$ python3 -q
>>> import numpy as np
>>> import numpy.linalg as la
>>> np.set_printoptions(suppress=True, linewidth=140)
>>> feats = np.load("dump.npy")
>>> print(feats)
[[21  0  2  0  0  0  2  1  1  2  1  0  0]
 [ 3 12  3  0  3  1  2  2  3  3  2  0  3]
 [ 0  3 21  0  2  1  0  3  3  0  2  2  3]
 [ 0  3  3 10  3  2  2  1  2  0  3  1  3]
 [ 1  1  0  1  3  2  0  1  0  0  1  1  3]
 [ 0  0  3  0  3 20  2  2  0  3  1  2  2]
 [ 3  0  0  0  1  0  1  1  3  2  3  2  2]
 [ 0  2  0  2  0  2  2 21  0  1  3  0  1]
 [ 2  1  0  3  1  2  0  2 22  0  3  1  0]
 [ 1  2  3  1  2  0  0  0  1 20  2  2  2]
 [ 3  2  0  1  2  1  1  1  2  0 21  0  1]
 [ 1  0  1  2  1  1  3  3  0  3  3  0  3]
 [ 3  1  0  3  0  0  0  1  1  1  1  1 11]]
>>> t3 = np.stack([feats, 4 * feats, feats[::-1]])
>>> print(la.matrix_rank(t3))
[13 13 13]
>>> print(t3.shape)
(3, 13, 13)
>>> print(la.matrix_rank(t3.reshape(3, -1)))
2
>>> w1 = np.array([[1, 3, 3, 5, 5],
...     [1, 1, 5, 2, 4],
...     [5, 1, 4, 4, 4],
...     [4, 0, 1, 1, 5],
...     [4, 2, 4, 2, 1],
...     [5, 3, 0, 4, 3],
...     [1, 1, 4, 1, 1],
...     [5, 5, 4, 1, 1],
...     [1, 3, 5, 4, 4],
...     [2, 3, 0, 1, 2],
...     [4, 5, 5, 2, 4],
...     [3, 3, 2, 1, 1],
...     [1, 3, 1, 1, 0]])
>>> beta = np.array([1, 0, 2, 2, -1])
>>> act = np.maximum(feats @ w1 + beta, 0)
>>> print(act)
[[ 48  86  95 126 127]
 [ 80  82 139  89 110]
 [157  80 153 124 125]
 [108  58  93  65 106]
 [ 44  38  37  31  28]
 [158 107  53 113  90]
 [ 41  59  59  45  47]
 [143 136 122  47  60]
 [ 77 109 155 124 138]
 [ 88  97  57  60  85]
 [116 138 154  83 126]
 [ 63  60  57  37  46]
 [ 43  62  46  42  45]]
>>> C = np.array([[0, -3], [-1, 1], [-3, -3], [-3, 1], [-2, 1]])
>>> print(act @ C)
[[-1003   -90]
 [ -986  -376]
 [-1161  -601]
 [ -744  -374]
 [ -298  -146]
 [ -785  -323]
 [ -465  -149]
 [ -763  -552]
 [-1222  -325]
 [ -618  -193]
 [-1101  -463]
 [ -434  -217]
 [ -416  -118]]
>>> print(w1 @ C)
[[-37   1]
 [-30 -11]
 [-33 -18]
 [-16  -9]
 [-22 -19]
 [-21  -5]
 [-18 -12]
 [-22 -20]
 [-38  -7]
 [-10   0]
 [-34 -16]
 [-14 -10]
 [ -9  -2]]
>>> M2 = la.inv(feats)
>>> print(np.round(la.det(feats) * la.det(M2), 4))
1.0
>>> print(np.round(la.slogdet(feats)[0], 4))
-1.0
>>> print(np.allclose(M2, feats.T))
False
>>> X = np.loadtxt("x.csv", delimiter=",")
>>> print(X)
[[ 0.  0.  1.  0.  0.  0.  0.  0.]
 [ 0.  0.  0.  2.  0.  0.  0.  0.]
 [ 0.  0.  0.  0.  0.  2.  0.  0.]
 [-1.  0.  0.  0.  0.  0.  0.  0.]
 [ 0.  0.  0.  0.  0.  0.  2.  0.]
 [ 0. -2.  0.  0.  0.  0.  0.  0.]
 [ 0.  0.  0.  0.  0.  0.  0. -1.]
 [ 0.  0.  0.  0.  2.  0.  0.  0.]]
>>> # 2 groups of indices that never mix
>>> u = np.array([1, 1, 0, 3, 1, 1, 0, 2, 0, 3, 1, 0, 0])
>>> M2 = feats + np.outer(u, np.eye(13)[3])
>>> print(np.round(la.det(M2) / la.det(feats), 4), round(1 + la.solve(feats, u)[3], 4))
1.3247 1.3247
>>> print(la.matrix_rank(la.inv(M2) - la.inv(feats), tol=1e-8))
1
>>> print(round(la.norm(X[7], 1), 4), np.round(la.norm(X[7], np.inf), 4))
2.0 2.0
>>> print(np.round(la.norm(X, axis=0), 4))
[1. 2. 1. 2. 2. 2. 2. 1.]
>>> print(np.round(la.norm(X, "nuc"), 4))
13.0
>>> print(round(la.norm(X, 2), 4))
2.0
>>> print(np.round(la.norm(X) ** 2 / la.norm(X, 2) ** 2, 4))
5.75
>>> print(la.norm(X, axis=1).argmax())
1
>>> M2 = np.array([[-1, 2], [3, 6], [6, -2], [-1, 8], [1, 8], [9, -3], [-4, -5], [3, 2]])
>>> print(M2.T @ X.T)
[[  6.  -2.  18.   1.  -8.  -6.  -3.   2.]
 [ -2.  16.  -6.  -2. -10. -12.  -2.  16.]]
>>> print(np.einsum("ij->j", X))
[-1. -2.  1.  2.  2.  2.  2. -1.]
>>> print(la.matrix_rank(np.vstack([X, M2.T])))
8
>>> print(np.einsum("ij,ij->i", X, X))
[1. 4. 4. 1. 4. 4. 1. 4.]
>>> print(X @ M2)
[[  6.  -2.]
 [ -2.  16.]
 [ 18.  -6.]
 [  1.  -2.]
 [ -8. -10.]
 [ -6. -12.]
 [ -3.  -2.]
 [  2.  16.]]
